% ipython --no-banner

In [1]: import numpy as np

In [2]: import numpy.linalg as la

In [3]: np.set_printoptions(precision=4, suppress=True, linewidth=140)

In [4]: F = np.load("arr.npy")

In [5]: F
Out[5]: 
array([[-3,  3,  0,  3],
       [ 0, -2,  0, -3],
       [ 0,  0, -3,  0],
       [ 3,  0,  0,  1]])

In [6]: rng = np.random.default_rng(181)

In [7]: labels = rng.permutation(4)

In [8]: labels
Out[8]: array([3, 2, 1, 0])

In [9]: Y = F[labels][:, labels]

In [10]: np.diag(Y)
Out[10]: array([ 1, -3, -2, -3])

In [11]: np.trace(Y)
Out[11]: np.int64(-7)

In [12]: round(float(la.det(Y)), 4), np.round(la.det(F[labels]), 4)
Out[12]: (9.0, np.float64(9.0))

In [13]: Uu, sig, Vh = la.svd(F)

In [14]: np.argmax(sig[:-1] / (sig[1:] + 1e-6)) + 1
Out[14]: np.int64(3)

In [15]: sig
Out[15]: array([6.0836, 3.6015, 3.    , 0.1369])

In [16]: Y = Uu[:, :3] @ np.diag(sig[:3]) @ Vh[:3]

In [17]: Y
Out[17]: 
array([[-3.0145,  2.9452,  0.    ,  3.0387],
       [-0.0202, -2.0763,  0.    , -2.9461],
       [ 0.    ,  0.    , -3.    ,  0.    ],
       [ 2.9852, -0.0559,  0.    ,  1.0395]])

In [18]: (la.matrix_power((F != 0) + (F.T != 0) + np.eye(4), 4) > 0).astype(int)
Out[18]: 
array([[1, 1, 0, 1],
       [1, 1, 0, 1],
       [0, 0, 1, 0],
       [1, 1, 0, 1]])

In [19]: F @ F
Out[19]: 
array([[ 18, -15,   0, -15],
       [ -9,   4,   0,   3],
       [  0,   0,   9,   0],
       [ -6,   9,   0,  10]])

In [20]: round(la.det(F), 4)
Out[20]: np.float64(9.0)

In [21]: q = F.astype(float).copy()

In [22]: for j in range(4):
    ...:     q[:, j] -= q[:, :j] @ (q[:, :j].T @ q[:, j])
    ...:     q[:, j] /= la.norm(q[:, j])
    ...: 

In [23]: q
Out[23]: 
array([[-0.7071,  0.5145,  0.    , -0.4851],
       [ 0.    , -0.686 ,  0.    , -0.7276],
       [ 0.    ,  0.    , -1.    ,  0.    ],
       [ 0.7071,  0.5145,  0.    , -0.4851]])

In [24]: np.round(q.T @ F, 4) + 0
Out[24]: 
array([[ 4.2426, -2.1213,  0.    , -1.4142],
       [ 0.    ,  2.9155,  0.    ,  4.116 ],
       [ 0.    ,  0.    ,  3.    ,  0.    ],
       [ 0.    ,  0.    ,  0.    ,  0.2425]])
